$ ipython --no-banner

In [1]: import numpy as np

In [2]: from numpy import linalg as LA

In [3]: np.set_printoptions(precision=1, suppress=True, linewidth=200, sign=" ")

In [4]: arr = np.load("arr.npy")

In [5]: arr
Out[5]: 
array([[ -0.3,  -6.4,   2. ],
       [  0.1,   0.8,  -0.3],
       [ -1.1,   3. ,  -1. ],
       [ -0.6,   0.3,  -0.3],
       [ -0.8,   0.6,  -0.2],
       [  0.3,  -4.5,   1.5],
       [  0.6,  -0.9,   0.3],
       [  0.7, -10.9,   3.7],
       [ -0.7,   3.7,  -1.3],
       [ -0.5,  -1.5,   0.6],
       [ -2.5,   3. ,  -1.1],
       [ -1.6,  -0.7,   0.2]])

In [6]: proj = arr @ LA.solve(arr.T @ arr, arr.T)

In [7]: round(np.trace(proj), 1)
Out[7]: np.float64(3.0)

In [8]: proj.round(1) + 0
Out[8]: 
array([[ 0.5,  0. , -0.1,  0.3,  0. ,  0.2,  0. ,  0.3,  0. , -0.1,  0.1,  0.1],
       [ 0. ,  0. ,  0. ,  0.1,  0. ,  0. ,  0. , -0.1,  0. , -0.1,  0. ,  0. ],
       [-0.1,  0. ,  0.1, -0.1,  0.1, -0.1, -0.1, -0.1,  0.1,  0.1,  0.2,  0.1],
       [ 0.3,  0.1, -0.1,  0.5,  0. ,  0. ,  0. , -0.1,  0.1, -0.3,  0.1,  0. ],
       [ 0. ,  0. ,  0.1,  0. ,  0.1,  0. ,  0. ,  0. ,  0. ,  0.1,  0.2,  0.1],
       [ 0.2,  0. , -0.1,  0. ,  0. ,  0.1,  0. ,  0.2, -0.1,  0. ,  0. ,  0. ],
       [ 0. ,  0. , -0.1,  0. ,  0. ,  0. ,  0. ,  0. ,  0. , -0.1, -0.1, -0.1],
       [ 0.3, -0.1, -0.1, -0.1,  0. ,  0.2,  0. ,  0.6, -0.2,  0.2, -0.1,  0.1],
       [ 0. ,  0. ,  0.1,  0.1,  0. , -0.1,  0. , -0.2,  0.1, -0.1,  0.1,  0. ],
       [-0.1, -0.1,  0.1, -0.3,  0.1,  0. , -0.1,  0.2, -0.1,  0.3,  0.1,  0.2],
       [ 0.1,  0. ,  0.2,  0.1,  0.2,  0. , -0.1, -0.1,  0.1,  0.1,  0.5,  0.3],
       [ 0.1,  0. ,  0.1,  0. ,  0.1,  0. , -0.1,  0.1,  0. ,  0.2,  0.3,  0.3]])

In [9]: np.allclose(proj @ proj, proj)
Out[9]: True

In [10]: np.round(LA.eigvalsh(proj), 1) + 0
Out[10]: array([ 0.,  0.,  0.,  0.,  0.,  0.,  0.,  0.,  0.,  1.,  1.,  1.])

In [11]: proj @ arr[:, 2]
Out[11]: array([ 2. , -0.3, -1. , -0.3, -0.2,  1.5,  0.3,  3.7, -1.3,  0.6, -1.1,  0.2])

In [12]: mat = np.loadtxt("out17.csv", delimiter=",")

In [13]: mat
Out[13]: 
array([[  1.7,  -3.7,   1.4,   2.1],
       [  1.9,  -2.6,   1.7,   1.1],
       [  6.8, -15. ,   6.7,   2.6],
       [ -2.7,   4.8,  -1.4,  -4.8]])

In [14]: Q, r_ = LA.qr(mat)

In [15]: Q.shape, r_.shape
Out[15]: ((4, 4), (4, 4))

In [16]: Q @ r_
Out[16]: 
array([[  1.7,  -3.7,   1.4,   2.1],
       [  1.9,  -2.6,   1.7,   1.1],
       [  6.8, -15. ,   6.7,   2.6],
       [ -2.7,   4.8,  -1.4,  -4.8]])

In [17]: r_
Out[17]: 
array([[-7.7, 16.3, -7.1, -4.7],
       [ 0. , -1.8,  0.7, -2. ],
       [ 0. ,  0. , -0.9,  3. ],
       [ 0. ,  0. ,  0. ,  0.6]])

In [18]: round(float(np.trace(Q @ Q.T)), 1)
Out[18]: 4.0

In [19]: Q
Out[19]: 
array([[-0.2,  0.1,  0.2,  0.9],
       [-0.2, -0.8, -0.6,  0.1],
       [-0.9,  0.4, -0.2, -0.2],
       [ 0.3,  0.5, -0.8,  0.2]])

In [20]: round(LA.eigvals(mat).sum().real, 1)
Out[20]: np.float64(1.0)

In [21]: np.round(LA.det(mat[::-1]), 1)
Out[21]: np.float64(7.5)

In [22]: np.einsum("ii->", mat)
Out[22]: np.float64(1.0)

In [23]: np.kron(np.eye(2, dtype=int), mat)
Out[23]: 
array([[  1.7,  -3.7,   1.4,   2.1,   0. ,  -0. ,   0. ,   0. ],
       [  1.9,  -2.6,   1.7,   1.1,   0. ,  -0. ,   0. ,   0. ],
       [  6.8, -15. ,   6.7,   2.6,   0. ,  -0. ,   0. ,   0. ],
       [ -2.7,   4.8,  -1.4,  -4.8,  -0. ,   0. ,  -0. ,  -0. ],
       [  0. ,  -0. ,   0. ,   0. ,   1.7,  -3.7,   1.4,   2.1],
       [  0. ,  -0. ,   0. ,   0. ,   1.9,  -2.6,   1.7,   1.1],
       [  0. ,  -0. ,   0. ,   0. ,   6.8, -15. ,   6.7,   2.6],
       [ -0. ,   0. ,  -0. ,  -0. ,  -2.7,   4.8,  -1.4,  -4.8]])

In [24]: np.round(LA.det(mat.T), 1)
Out[24]: np.float64(7.5)

In [25]: Q, evecs = LA.qr(mat[:, :2])[0], LA.qr(mat[:, 2:])[0]

In [26]: sigma = LA.svd(Q.T @ evecs, compute_uv=False)

In [27]: (sigma > 0.9).sum()
Out[27]: np.int64(1)

In [28]: round(LA.norm(Q @ Q.T - evecs @ evecs.T, 2), 1)
Out[28]: np.float64(0.8)

In [29]: sigma
Out[29]: array([ 1. ,  0.6])

In [30]: A = np.array([[5.0, 1.0, 0.0, 0.0],
    ...:     [0.0, 5.0, 1.0, 0.0],
    ...:     [0.0, 0.0, 5.0, 1.0],
    ...:     [0.0, 0.0, 0.0, 5.0]])

In [31]: A
Out[31]: 
array([[ 5.,  1.,  0.,  0.],
       [ 0.,  5.,  1.,  0.],
       [ 0.,  0.,  5.,  1.],
       [ 0.,  0.,  0.,  5.]])

In [32]: T = np.stack([A, -3 * A, A[::-1]])

In [33]: np.einsum("bij,cij->bc", T, T)
Out[33]: 
array([[ 103., -309.,   10.],
       [-309.,  927.,  -30.],
       [  10.,  -30.,  103.]])

In [34]: LA.matrix_rank(T)
Out[34]: array([ 4,  4,  4])

In [35]: LA.matrix_rank(T.reshape(3, -1))
Out[35]: np.int64(2)

In [36]: (T @ A.T).shape
Out[36]: (3, 4, 4)

In [37]: Y = A / np.sqrt((A ** 2).mean(axis=1, keepdims=True))

In [38]: LA.matrix_rank(A - A.mean(axis=1, keepdims=True))
Out[38]: np.int64(3)

In [39]: Y[0]
Out[39]: array([ 2. ,  0.4,  0. ,  0. ])

In [40]: m1 = np.load("block9.npy")

In [41]: m1
Out[41]: 
array([[-1.,  2.,  0.,  0.],
       [ 2., -1.,  2.,  0.],
       [ 0.,  2.,  1.,  2.],
       [ 0.,  0.,  2., -2.]])

In [42]: u = np.array([4, 4, 5, 0])

In [43]: Y = m1 + np.outer(u, np.eye(4)[1])

In [44]: LA.matrix_rank(Y - m1)
Out[44]: np.int64(1)

In [45]: Y
Out[45]: 
array([[-1.,  6.,  0.,  0.],
       [ 2.,  3.,  2.,  0.],
       [ 0.,  7.,  1.,  2.],
       [ 0.,  0.,  2., -2.]])

In [46]: round(LA.eigvals(m1).sum().real, 1)
Out[46]: np.float64(-3.0)

In [47]: np.kron(np.eye(2, dtype=int), m1)
Out[47]: 
array([[-1.,  2.,  0.,  0., -0.,  0.,  0.,  0.],
       [ 2., -1.,  2.,  0.,  0., -0.,  0.,  0.],
       [ 0.,  2.,  1.,  2.,  0.,  0.,  0.,  0.],
       [ 0.,  0.,  2., -2.,  0.,  0.,  0., -0.],
       [-0.,  0.,  0.,  0., -1.,  2.,  0.,  0.],
       [ 0., -0.,  0.,  0.,  2., -1.,  2.,  0.],
       [ 0.,  0.,  0.,  0.,  0.,  2.,  1.,  2.],
       [ 0.,  0.,  0., -0.,  0.,  0.,  2., -2.]])

In [48]: np.einsum("ii->", m1)
Out[48]: np.float64(-3.0)

In [49]: round(LA.det(m1[::-1]), 1)
Out[49]: np.float64(10.0)

In [50]: evals, evecs = LA.eig(m1)

In [51]: np.sort(LA.eigvals(m1 @ m1))
Out[51]: array([  0.1,   6.5,   9.5,  14.9])

In [52]: np.sort(LA.eigvals(LA.inv(m1)))
Out[52]: array([-0.4, -0.3,  0.3,  3. ])

In [53]: np.sort(LA.eigvals(m1.T))
Out[53]: array([-3.9, -2.5,  0.3,  3.1])

In [54]: def softmax(z):
    ...:     e = np.exp(z - z.max(axis=-1, keepdims=True))
    ...:     return e / e.sum(axis=-1, keepdims=True)
    ...: 

In [55]: softmax(m1).sum(axis=1)
Out[55]: array([ 1.,  1.,  1.,  1.])

In [56]: np.round(softmax(10 * m1[0]), 1) + 0
Out[56]: array([ 0.,  1.,  0.,  0.])

In [57]: S = m1 @ m1.T / np.sqrt(4)

In [58]: softmax(S)[0] @ m1
Out[58]: array([-0.6,  1.9,  0.5,  0.6])

In [59]: np.round(softmax(S + np.triu(np.full(S.shape, -np.inf), 1)), 1) + 0
Out[59]: 
array([[ 1. ,  0. ,  0. ,  0. ],
       [ 0. ,  1. ,  0. ,  0. ],
       [ 0.1,  0. ,  0.9,  0. ],
       [ 0. ,  0.1,  0. ,  0.9]])

In [60]: softmax(S).round(6).argmax(axis=1)
Out[60]: array([ 0,  1,  2,  3])

In [61]: M = np.loadtxt("w.csv", delimiter=",")

In [62]: M
Out[62]: 
array([[ 6.2,  0.5,  4.5],
       [ 2. , -0.5,  1.9],
       [ 4.3,  0.4,  6. ],
       [ 2.4,  2.7,  3.3],
       [ 1.6,  2. ,  2.5],
       [ 7.2, -0.3,  5.7],
       [ 6.2,  0.9,  5.5],
       [ 7.5,  0.7,  4. ],
       [ 7.9,  1.5,  3.5],
       [ 6.6, -0.8,  5.2],
       [ 1. ,  3.7,  1.1],
       [ 6.9, -0.9,  6.2],
       [ 2. ,  1.4,  3.9],
       [ 2.2,  1.3,  1.6],
       [ 4.6, -1.3,  5.6],
       [ 3.2,  1.2,  2.6],
       [ 5.8,  0.2,  4.3],
       [ 6.3, -0.4,  3.9],
       [ 4.4,  0.1,  3.9],
       [ 6.2,  1.9,  4.9],
       [ 7. , -0.3,  5.2],
       [ 2.2,  1.3,  3.1],
       [ 5.6, -1.8,  5.8]])

In [63]: cen = (M - M.mean(axis=0)) / M.std(axis=0)

In [64]: np.argwhere(np.abs(cen) > 2)
Out[64]: 
array([[ 10,   1],
       [ 10,   2]])

In [65]: c = LA.lstsq(np.delete(cen, 0, axis=1), cen[:, 0])[0]

In [66]: c
Out[66]: array([-0.1,  0.6])

In [67]: np.round(1 - np.var(cen[:, 0] - np.delete(cen, 0, axis=1) @ c), 1)
Out[67]: np.float64(0.5)

In [68]: cen = M - M.mean(axis=0)

In [69]: U, sigma, VT = LA.svd(cen, full_matrices=False)

In [70]: np.abs(U[:, 0]).argmax()
Out[70]: np.int64(10)

In [71]: sigma
Out[71]: array([ 12.3,   5.3,   3.6])

In [72]: round(float((sigma ** 2).sum() ** 2 / (sigma ** 4).sum()), 1)
Out[72]: 1.6

In [73]: LA.matrix_rank(cen)
Out[73]: np.int64(3)

In [74]: np.searchsorted(np.cumsum(sigma ** 2) / (sigma ** 2).sum(), 0.9) + 1
Out[74]: np.int64(2)

In [75]: K = np.load("m.npy")

In [76]: K
Out[76]: 
array([[ 1.1, -1.9, -1.9,  0.2],
       [-1.3, -0.6, -1.3, -1.2],
       [-0.8, -1.6,  1.4, -1. ]])

In [77]: C2 = K.T @ K

In [78]: np.diag(C2)
Out[78]: array([ 3.5,  6.5,  7.3,  2.5])

In [79]: round(np.trace(C2), 1), round((K ** 2).sum(), 1)
Out[79]: (np.float64(19.8), np.float64(19.8))

In [80]: np.allclose(C2, C2.T)
Out[80]: True

In [81]: np.round(LA.eigvalsh(C2)[::-1], 1) + 0
Out[81]: array([ 9.4,  7. ,  3.4,  0. ])

In [82]: LA.svd(K, compute_uv=False) ** 2
Out[82]: array([ 9.4,  7. ,  3.4])

In [83]: LA.matrix_rank(K)
Out[83]: np.int64(3)

In [84]: K.shape
Out[84]: (3, 4)

In [85]: LA.svd(K, compute_uv=False)
Out[85]: array([ 3.1,  2.7,  1.8])

In [86]: np.diff(K, axis=0)
Out[86]: 
array([[-2.4,  1.3,  0.6, -1.4],
       [ 0.5, -1. ,  2.7,  0.2]])

In [87]: K.sum(axis=0)
Out[87]: array([-1. , -4.1, -1.8, -2. ])

In [88]: round(LA.norm(K), 1)
Out[88]: np.float64(4.5)

In [89]: K[:, 4]
Traceback (most recent call last):
  Cell In[89], line 1
    K[:, 4]
IndexError: index 4 is out of bounds for axis 1 with size 4


In [90]: np.abs(K).max()
Out[90]: np.float64(1.9)

In [91]: np.unravel_index(np.abs(K).argmax(), K.shape)
Out[91]: (np.int64(0), np.int64(1))

In [92]: K - K[0]
Out[92]: 
array([[ 0. ,  0. ,  0. ,  0. ],
       [-2.4,  1.3,  0.6, -1.4],
       [-1.9,  0.3,  3.3, -1.2]])

In [93]: J = np.loadtxt("run18.csv", delimiter=",")

In [94]: J
Out[94]: 
array([[ 1.2, -1.4,  6.3],
       [ 0.7, -0.8,  1.5],
       [ 0. , -0.2,  1.2],
       [ 0.1,  0.3,  0.5],
       [ 0.5, -0.9,  1.5],
       [ 1.6, -0.6,  5.3],
       [-1. ,  0.5, -5.3],
       [ 0.3, -0.1, -0.6],
       [-0.8,  0.5, -3.6],
       [-0.9,  1.1, -2.3],
       [ 1.5, -1. ,  4.4],
       [-0.6,  1. , -3.3],
       [-1.1,  0.7, -5. ],
       [ 1.7, -1.4,  5.3],
       [-0.2,  1. , -1.3],
       [ 0.5, -1.3,  2.2],
       [ 0.5, -0.1,  0.4],
       [ 1. , -1.1,  5.1],
       [-0.8,  0.7, -4.3]])

In [95]: # column 2 dominates

In [96]: C2 = np.cov(J, rowvar=False)

In [97]: np.argsort(-J.std(axis=0).round(6), kind="stable")
Out[97]: array([ 2,  0,  1])

In [98]: round(np.corrcoef(J[:, 1], J[:, 0])[0, 1], 1)
Out[98]: np.float64(-0.9)

In [99]: C2.shape
Out[99]: (3, 3)

In [100]: J.std(axis=0)
Out[100]: array([ 0.9,  0.9,  3.6])

In [101]: C2
Out[101]: 
array([[ 0.8, -0.7,  3.3],
       [-0.7,  0.8, -2.9],
       [ 3.3, -2.9, 14. ]])

In [102]: np.median(J, axis=0)
Out[102]: array([ 0.3, -0.1,  0.5])

In [103]: LA.eigvalsh(C2)[::-1]
Out[103]: array([ 15.4,   0.2,   0.1])

In [104]: np.argwhere(np.triu(np.abs(np.corrcoef(J.T)) > 0.8, 1))
Out[104]: 
array([[ 0,  1],
       [ 0,  2],
       [ 1,  2]])

In [105]: cen = J - J.mean(axis=0)

In [106]: evecs = LA.svd(cen)[2][:1]

In [107]: Y = cen - cen @ evecs.T @ evecs

In [108]: np.round(np.diag(evecs.T @ evecs), 1) + 0
Out[108]: array([ 0.1,  0. ,  0.9])

In [109]: LA.norm(Y, axis=1).round(6).argmax()
Out[109]: np.int64(9)

In [110]: Y.std(axis=0)
Out[110]: array([ 0.2,  0.4,  0.1])

In [111]: (cen @ evecs.T).std(axis=0)
Out[111]: array([ 3.8])

In [112]: rng = np.random.default_rng(76)

In [113]: t = np.sort(rng.uniform(-2, 2, 14))

In [114]: feats = np.c_[t, t ** 2, t ** 3] @ np.array([[2, 1, 3], [3, 0, 3], [3, 2, 2]])

In [115]: feats
Out[115]: 
array([[-10.8, -12.9,  -7. ],
       [ -9.2, -11.3,  -6.1],
       [ -3.6,  -5.1,  -2.9],
       [ -2.6,  -3.8,  -2.4],
       [ -1.5,  -2.3,  -1.7],
       [ -1.1,  -1.7,  -1.4],
       [ -1. ,  -1.4,  -1.3],
       [ -0.8,  -1. ,  -1.2],
       [  0.7,   0.3,   1. ],
       [  4.2,   1.5,   4.6],
       [  6.2,   2.3,   6.4],
       [ 12.5,   4.9,  11.9],
       [ 33.7,  14.9,  29.1],
       [ 37.2,  16.6,  31.8]])

In [116]: idx = feats[:, 2] > np.median(feats[:, 2])

In [117]: u = feats[idx].mean(axis=0) - feats[~idx].mean(axis=0)

In [118]: u
Out[118]: array([ 17.7,  11.1,  15.2])
